$ python -q
>>> import numpy as np
>>> np.set_printoptions(precision=3, suppress=True, linewidth=200, floatmode="fixed")
>>> F = np.load("w.npy")
>>> F
array([[ 0.900, -1.700,  1.400, -0.800,  5.090],
       [ 0.400, -1.500,  1.000, -0.700,  4.553],
       [-2.200,  1.500, -1.600, -0.800, -4.491],
       [-0.100, -0.300,  0.100, -0.900,  0.868],
       [ 2.000,  0.900,  0.200,  0.900, -2.697],
       [ 1.100, -0.500,  0.000,  0.500,  1.508],
       [ 0.700,  0.100,  0.900,  0.700, -0.325],
       [-0.700, -0.300, -0.600,  0.600,  0.886],
       [ 0.200, -0.600, -0.900, -0.200,  1.763],
       [ 0.400,  0.300, -0.100,  1.300, -0.922],
       [-0.200,  1.000, -0.300,  0.300, -2.979],
       [ 0.100,  0.600,  1.000, -0.300, -1.777],
       [ 1.100, -0.900, -1.500, -0.300,  2.672],
       [ 0.500,  1.200, -0.700, -0.900, -3.585],
       [ 1.800, -1.500, -0.100,  0.700,  4.491],
       [ 1.500, -0.400,  0.200,  0.000,  1.234],
       [-1.000, -0.500,  0.300,  0.700,  1.492],
       [-0.200, -0.200, -0.300, -1.200,  0.579],
       [-0.100, -1.300,  0.200, -0.700,  3.919],
       [ 0.300, -1.500,  1.500, -0.700,  4.482],
       [-2.400, -0.500,  0.600,  2.100,  1.544],
       [-0.100, -0.400,  0.000, -0.400,  1.175]])
>>> Q, Rm = np.linalg.qr(F)
>>> np.round(abs(Rm[0, 0]), 3), np.round(np.linalg.norm(F[:, 0]), 3)
(np.float64(5.111), np.float64(5.111))
>>> np.abs(np.diag(Rm))
array([5.111, 4.273, 3.387, 3.849, 0.108])
>>> np.allclose(Rm.T @ Rm, F.T @ F)
True
>>> dist = np.linalg.norm(F[:, None] - F[None], axis=-1)
>>> (dist + 1e9 * np.eye(22)).round(6).argmin(axis=1)
array([ 1, 19, 13, 17, 10, 15,  9, 16, 21,  6, 13,  6,  8, 10,  1,  5,  7,  3,  1,  1, 16,  3])
>>> np.linalg.matrix_rank(dist ** 2)
np.int64(7)
>>> print(dist[20].round(6).argsort(kind="stable")[:4])
[20 16  7 21]
>>> dist[:5, :5]
array([[ 0.000,  0.865, 10.984,  4.742,  8.540],
       [ 0.865,  0.000, 10.214,  4.015,  8.005],
       [10.984, 10.214,  0.000,  6.266,  5.230],
       [ 4.742,  4.015,  6.266,  0.000,  4.670],
       [ 8.540,  8.005,  5.230,  4.670,  0.000]])
